% ipython --no-banner

In [1]: import numpy as np

In [2]: from numpy import linalg as LA

In [3]: np.set_printoptions(suppress=True, linewidth=100)

In [4]: def rnd(a):
   ...:     return np.round(a, 3) + 0
   ...: 

In [5]: X = np.load("x.npy")

In [6]: print(X)
[[0.667 0.    0.333 0.   ]
 [0.    1.    0.    0.   ]
 [0.    0.5   0.5   0.   ]
 [0.    0.    0.    1.   ]]

In [7]: # 2 blocks once reordered

In [8]: vals, vecs = LA.eig(X)

In [9]: print(rnd(np.sort(LA.eigvals(LA.inv(X)))))
[1.    1.    1.499 2.   ]

In [10]: print(vals)
[0.667 0.5   1.    1.   ]

In [11]: print(X @ vecs[:, 0] - vals[0] * vecs[:, 0])
[0. 0. 0. 0.]

In [12]: def softmax(z):
    ...:     e = np.exp(z - z.max(axis=-1, keepdims=True))
    ...:     return e / e.sum(axis=-1, keepdims=True)
    ...: 

In [13]: print(rnd(softmax(X[3] + 2)))
[0.175 0.175 0.175 0.475]

In [14]: att = X @ X.T / np.sqrt(4)

In [15]: print(rnd(softmax(att)[3] @ X))
[0.143 0.323 0.179 0.355]

In [16]: x = np.array([1, 2, 1, 2])

In [17]: print(X @ (2 * x))
[2. 4. 3. 4.]

In [18]: print(np.einsum("ij,j->i", X, x))
[1.  2.  1.5 2. ]

In [19]: print((X * x).sum(axis=1))
[1.  2.  1.5 2. ]

In [20]: J = np.loadtxt("a.csv", delimiter=",")

In [21]: print(J)
[[ 0.361  0.624  2.606 -1.3  ]
 [-1.057  1.609  0.951 -2.096]
 [-0.581 -2.781  0.888  0.375]
 [ 0.837 -0.718  2.546  1.142]
 [-0.938  1.869  2.004 -0.781]
 [-0.677 -0.07  -2.727 -1.049]
 [ 1.115 -2.602 -0.831  0.544]
 [ 1.731 -0.177  1.808 -1.644]
 [-1.978  0.616 -1.11  -1.865]
 [ 0.377  0.889 -2.613 -1.112]
 [-0.641 -0.218  1.88   2.238]
 [-2.271  1.34  -1.393  0.33 ]
 [ 1.841 -0.352  2.274 -0.563]
 [ 1.986 -1.392 -1.733 -0.342]
 [ 1.581 -1.442 -0.723 -1.974]
 [-0.279 -1.188  2.709  0.418]
 [-2.112 -0.982 -1.87  -0.278]
 [-0.07   2.426  0.082 -1.762]]

In [22]: dist = LA.norm(J[:, None] - J[None], axis=-1)

In [23]: print(rnd(LA.norm(J, axis=1)))
[3.    3.001 3.    3.    3.    3.    3.    3.    3.    2.999 3.    3.    3.    3.    3.    3.
 3.    3.   ]

In [24]: print(np.flatnonzero(dist[15] < dist.mean() / 2))
[ 3 15]

In [25]: print(LA.matrix_rank(dist ** 2))
6

In [26]: print((dist + 1e9 * np.eye(18)).round(6).argmin(axis=1))
[ 7 17  6 15  1  9 13 12  5  5  3  8  7  6 13  3  5  1]

In [27]: left, sig = LA.svd(J)
---------------------------------------------------------------------------
ValueError                                Traceback (most recent call last)
Cell In[27], line 1
----> 1 left, sig = LA.svd(J)

ValueError: too many values to unpack (expected 2)

In [28]: left, sig, Vh = LA.svd(J, full_matrices=False)

In [29]: print(rnd(np.sqrt((sig ** 2).sum())), rnd(LA.norm(J)))
12.728 12.728

In [30]: print(rnd(np.abs(Vh[0])))
[0.298 0.174 0.916 0.203]

In [31]: print(np.allclose(left * sig @ Vh, J))
True

In [32]: print(rnd(sig / sig[0]))
[1.    0.843 0.688 0.448]

In [33]: print(rnd(np.cumsum(sig ** 2) / np.sum(sig ** 2)))
[0.419 0.718 0.916 1.   ]

In [34]: print(left.shape, sig.shape, Vh.shape)
(18, 4) (4,) (4, 4)

In [35]: print((sig > 1e-8).sum())
4

In [36]: P = J @ LA.solve(J.T @ J, J.T)

In [37]: print(rnd(P @ J[:, 2]))
[ 2.606  0.951  0.888  2.546  2.004 -2.727 -0.831  1.808 -1.11  -2.613  1.88  -1.393  2.274 -1.733
 -0.723  2.709 -1.87   0.082]

In [38]: other = np.c_[J[:, :1] @ np.array([[-3]]), np.array([-3, 1, 6, 7, -5, -9, -3, -4, 6, 6, 8, -5, 4, -4, 1, 3, 0, -4])]

In [39]: print(rnd(other))
[[-1.083 -3.   ]
 [ 3.171  1.   ]
 [ 1.743  6.   ]
 [-2.511  7.   ]
 [ 2.814 -5.   ]
 [ 2.031 -9.   ]
 [-3.345 -3.   ]
 [-5.193 -4.   ]
 [ 5.934  6.   ]
 [-1.131  6.   ]
 [ 1.923  8.   ]
 [ 6.813 -5.   ]
 [-5.523  4.   ]
 [-5.958 -4.   ]
 [-4.743  1.   ]
 [ 0.837  3.   ]
 [ 6.336  0.   ]
 [ 0.21  -4.   ]]

In [40]: print(rnd(LA.norm(other - J @ LA.lstsq(J, other)[0], axis=0)))
[ 0.    18.815]

In [41]: print(rnd(LA.lstsq(J, other[:, 0])[0]))
[-3.  0.  0.  0.]

In [42]: print(rnd(LA.norm(LA.qr(J)[0].T @ other, axis=0) ** 2 / ((other ** 2).sum(axis=0) + 1e-12)))
[1.    0.204]

In [43]: other = np.array([[4, -5], [-1, -2], [-2, 2]])

In [44]: W2 = np.array([[4, 3, -3, 1, -5, -5, 2, -2, 1, -4],
    ...:     [-5, -3, -2, 5, -5, -1, -1, -2, 3, 0]])

In [45]: A = other @ W2

In [46]: print(A)
[[ 41  27  -2 -21   5 -15  13   2 -11 -16]
 [  6   3   7 -11  15   7   0   6  -7   4]
 [-18 -12   2   8   0   8  -6   0   4   8]]

In [47]: # looks like rank 2

In [48]: other = A / np.sqrt((A ** 2).mean(axis=1, keepdims=True))

In [49]: print(rnd(LA.norm(other, axis=1)))
[3.162 3.162 3.162]

In [50]: print(rnd(other[1]))
[ 0.781  0.391  0.911 -1.432  1.953  0.911  0.     0.781 -0.911  0.521]

In [51]: print(LA.matrix_rank(A - A.mean(axis=1, keepdims=True)))
2

In [52]: print(LA.matrix_rank(other) == LA.matrix_rank(A))
True

In [53]: left, sig, Vh = LA.svd(A, full_matrices=False)

In [54]: print(left.shape, sig.shape, Vh.shape)
(3, 3) (3,) (3, 10)

In [55]: print(rnd(np.abs(Vh[0])))
[0.678 0.445 0.024 0.357 0.1   0.237 0.213 0.04  0.189 0.257]

In [56]: print(rnd(sig))
[66.644 22.794  0.   ]

In [57]: print(rnd(np.cumsum(sig ** 2) / np.sum(sig ** 2)))
[0.895 1.    1.   ]

In [58]: print((sig > 1e-8).sum())
2

In [59]: print(np.allclose(left * sig @ Vh, A))
True

In [60]: rng = np.random.default_rng(42969)

In [61]: other = A + rng.integers(-2, 3, (3, 2)) @ rng.integers(-2, 3, (2, 10))

In [62]: print(other)
[[ 45  29  -4 -21   1 -13  11   2 -11 -16]
 [  3   3   6  -9  17   4  -1   4  -9   5]
 [-12 -12   4   4  -4  14  -4   4   8   6]]

In [63]: print(other - A)
[[ 4  2 -2  0 -4  2 -2  0  0  0]
 [-3  0 -1  2  2 -3 -1 -2 -2  1]
 [ 6  0  2 -4 -4  6  2  4  4 -2]]

In [64]: print(rnd(LA.svd(other - A, compute_uv=False)))
[14.172  5.671  0.   ]

In [65]: print(np.abs(other - A).sum(axis=1))
[16 17 34]

In [66]: print(LA.matrix_rank(other - A, tol=1e-8))
2

In [67]: left, sig, Vh = LA.svd(A)

In [68]: vecs = Vh[:(sig > 1e-8).sum()]

In [69]: x = A[1] + -1 * A[2] + rng.integers(2) * np.eye(10)[7]

In [70]: print(x)
[ 24.  15.   5. -19.  15.  -1.   6.   6. -11.  -4.]

In [71]: print(rnd(LA.norm(x - vecs.T @ vecs @ x)))
0.0

In [72]: print(rnd(np.diag(vecs.T @ vecs)))
[0.46  0.201 0.105 0.243 0.405 0.228 0.053 0.065 0.09  0.149]

In [73]: print(rnd(softmax(A).sum(axis=1)))
[1. 1. 1.]

In [74]: print(rnd(softmax(10 * A[2])))
[0.    0.    0.    0.333 0.    0.333 0.    0.    0.    0.333]

In [75]: att = A @ A.T / np.sqrt(10)

In [76]: print(softmax(att).round(6).argmax(axis=1))
[0 1 2]

In [77]: idx = rng.integers(0, 3, 11)

In [78]: F = np.array([[1, -2, 3, -1, 2, 2, 2, -2, 0, 2, -3],
    ...:     [0, 0, -1, 1, 0, -3, 1, 2, 2, -1, -3],
    ...:     [-2, -2, 1, -3, -2, 0, -1, 0, -2, -2, 1],
    ...:     [2, 2, -2, -2, -3, 3, 1, -2, 0, -2, 1],
    ...:     [-3, 0, 2, 0, -2, 2, -1, -1, -3, 1, 0],
    ...:     [-1, -3, -2, -1, -1, 1, 2, -1, 1, -2, -3],
    ...:     [-2, 2, -3, 1, -3, 3, 2, 3, -3, 2, 3],
    ...:     [0, 2, 1, 2, -1, 1, -3, -3, 2, 0, -3],
    ...:     [1, 2, 2, 2, -2, -2, -1, -3, -2, 3, 0],
    ...:     [1, -2, 0, 0, -1, 3, 1, 0, 3, -3, 2],
    ...:     [-2, 2, -3, 0, -2, -2, 3, -1, -1, -1, 2]]) * (idx[:, None] == idx)

In [79]: print(F)
[[ 1  0  0 -1  0  0  0 -2  0  2 -3]
 [ 0  0 -1  0  0 -3  0  0  0  0  0]
 [ 0 -2  1  0 -2  0  0  0  0  0  0]
 [ 2  0  0 -2  0  0  0 -2  0 -2  1]
 [ 0  0  2  0 -2  2  0  0  0  0  0]
 [ 0 -3 -2  0 -1  1  0  0  0  0  0]
 [ 0  0  0  0  0  0  2  0 -3  0  0]
 [ 0  0  0  2  0  0  0 -3  0  0 -3]
 [ 0  0  0  0  0  0 -1  0 -2  0  0]
 [ 1  0  0  0  0  0  0  0  0 -3  2]
 [-2  0  0  0  0  0  0 -1  0 -1  2]]

In [80]: left, sig, Vh = LA.svd(F, full_matrices=False)

In [81]: print(rnd(sig / sig[0]))
[1.    0.729 0.716 0.615 0.585 0.525 0.393 0.351 0.279 0.093 0.013]

In [82]: print(rnd(np.sqrt((sig ** 2).sum())), rnd(LA.norm(F)))
12.083 12.083

In [83]: print(np.allclose(left * sig @ Vh, F))
True

In [84]: print(rnd(sig))
[6.548 4.772 4.689 4.029 3.828 3.44  2.576 2.3   1.828 0.606 0.086]

In [85]: print((sig > 1e-8).sum())
11

In [86]: idx = rng.permutation(11)

In [87]: print(idx)
[ 7  1  6 10  8  3  4  2  9  5  0]

In [88]: other = F[idx][:, idx]

In [89]: print(np.allclose(other, F))
False

In [90]: print(other)
[[-3  0  0 -3  0  2  0  0  0  0  0]
 [ 0  0  0  0  0  0  0 -1  0 -3  0]
 [ 0  0  2  0 -3  0  0  0  0  0  0]
 [-1  0  0  2  0  0  0  0 -1  0 -2]
 [ 0  0 -1  0 -2  0  0  0  0  0  0]
 [-2  0  0  1  0 -2  0  0 -2  0  2]
 [ 0  0  0  0  0  0 -2  2  0  2  0]
 [ 0 -2  0  0  0  0 -2  1  0  0  0]
 [ 0  0  0  2  0  0  0  0 -3  0  1]
 [ 0 -3  0  0  0  0 -1 -2  0  1  0]
 [-2  0  0 -3  0 -1  0  0  2  0  1]]

In [91]: print(rnd(np.sort(np.abs(LA.eigvals(other)))))
[0.164 1.526 2.622 2.622 2.646 2.646 2.791 2.791 2.86  3.583 4.582]

In [92]: print(np.trace(other))
-5

In [93]: print(rnd(LA.det(other)), rnd(LA.det(F[idx])))
-4410.0 4410.0

In [94]: data = np.load("mat.npy")

In [95]: print(data)
[[1. 3. 0. 0. 0. 0. 0. 0. 0. 0. 0.]
 [3. 4. 3. 0. 0. 0. 0. 0. 0. 0. 0.]
 [0. 3. 2. 3. 0. 0. 0. 0. 0. 0. 0.]
 [0. 0. 3. 5. 3. 0. 0. 0. 0. 0. 0.]
 [0. 0. 0. 3. 4. 3. 0. 0. 0. 0. 0.]
 [0. 0. 0. 0. 3. 0. 3. 0. 0. 0. 0.]
 [0. 0. 0. 0. 0. 3. 2. 3. 0. 0. 0.]
 [0. 0. 0. 0. 0. 0. 3. 5. 3. 0. 0.]
 [0. 0. 0. 0. 0. 0. 0. 3. 2. 3. 0.]
 [0. 0. 0. 0. 0. 0. 0. 0. 3. 5. 3.]
 [0. 0. 0. 0. 0. 0. 0. 0. 0. 3. 5.]]

In [96]: # symmetric

In [97]: x = np.array([2, 1, 2, 1, 0, 0, 1, 0, 0, 0, 0])

In [98]: print(data * x)
[[2. 3. 0. 0. 0. 0. 0. 0. 0. 0. 0.]
 [6. 4. 6. 0. 0. 0. 0. 0. 0. 0. 0.]
 [0. 3. 4. 3. 0. 0. 0. 0. 0. 0. 0.]
 [0. 0. 6. 5. 0. 0. 0. 0. 0. 0. 0.]
 [0. 0. 0. 3. 0. 0. 0. 0. 0. 0. 0.]
 [0. 0. 0. 0. 0. 0. 3. 0. 0. 0. 0.]
 [0. 0. 0. 0. 0. 0. 2. 0. 0. 0. 0.]
 [0. 0. 0. 0. 0. 0. 3. 0. 0. 0. 0.]
 [0. 0. 0. 0. 0. 0. 0. 0. 0. 0. 0.]
 [0. 0. 0. 0. 0. 0. 0. 0. 0. 0. 0.]
 [0. 0. 0. 0. 0. 0. 0. 0. 0. 0. 0.]]

In [99]: print(LA.norm(data @ x) <= LA.norm(data, 2) * LA.norm(x) + 1e-9)
True

In [100]: print(data @ (2 * x))
[10. 32. 20. 22.  6.  6.  4.  6.  0.  0.  0.]

In [101]: print((data @ x).argmax())
1

In [102]: print(data @ x)
[ 5. 16. 10. 11.  3.  3.  2.  3.  0.  0.  0.]

In [103]: print((data * x).sum(axis=1))
[ 5. 16. 10. 11.  3.  3.  2.  3.  0.  0.  0.]

In [104]: print(np.sign((data @ x).round(6)))
[1. 1. 1. 1. 1. 1. 1. 1. 0. 0. 0.]

In [105]: print(data @ np.ones(11))
[ 4. 10.  8. 11. 10.  6.  8. 11.  8. 11.  8.]

In [106]: theta = np.radians(180)

In [107]: r_ = np.eye(11)

In [108]: r_[0, 0] = r_[3, 3] = np.cos(theta)

In [109]: r_[0, 3], r_[3, 0] = -np.sin(theta), np.sin(theta)

In [110]: print(rnd(r_))
[[-1.  0.  0.  0.  0.  0.  0.  0.  0.  0.  0.]
 [ 0.  1.  0.  0.  0.  0.  0.  0.  0.  0.  0.]
 [ 0.  0.  1.  0.  0.  0.  0.  0.  0.  0.  0.]
 [ 0.  0.  0. -1.  0.  0.  0.  0.  0.  0.  0.]
 [ 0.  0.  0.  0.  1.  0.  0.  0.  0.  0.  0.]
 [ 0.  0.  0.  0.  0.  1.  0.  0.  0.  0.  0.]
 [ 0.  0.  0.  0.  0.  0.  1.  0.  0.  0.  0.]
 [ 0.  0.  0.  0.  0.  0.  0.  1.  0.  0.  0.]
 [ 0.  0.  0.  0.  0.  0.  0.  0.  1.  0.  0.]
 [ 0.  0.  0.  0.  0.  0.  0.  0.  0.  1.  0.]
 [ 0.  0.  0.  0.  0.  0.  0.  0.  0.  0.  1.]]

In [111]: other = data @ r_.T

In [112]: print(rnd(other))
[[-1.  3.  0.  0.  0.  0.  0.  0.  0.  0.  0.]
 [-3.  4.  3.  0.  0.  0.  0.  0.  0.  0.  0.]
 [ 0.  3.  2. -3.  0.  0.  0.  0.  0.  0.  0.]
 [ 0.  0.  3. -5.  3.  0.  0.  0.  0.  0.  0.]
 [ 0.  0.  0. -3.  4.  3.  0.  0.  0.  0.  0.]
 [ 0.  0.  0.  0.  3.  0.  3.  0.  0.  0.  0.]
 [ 0.  0.  0.  0.  0.  3.  2.  3.  0.  0.  0.]
 [ 0.  0.  0.  0.  0.  0.  3.  5.  3.  0.  0.]
 [ 0.  0.  0.  0.  0.  0.  0.  3.  2.  3.  0.]
 [ 0.  0.  0.  0.  0.  0.  0.  0.  3.  5.  3.]
 [ 0.  0.  0.  0.  0.  0.  0.  0.  0.  3.  5.]]

In [113]: print(rnd(LA.det(r_)), np.trace(r_))
1.0 7.0
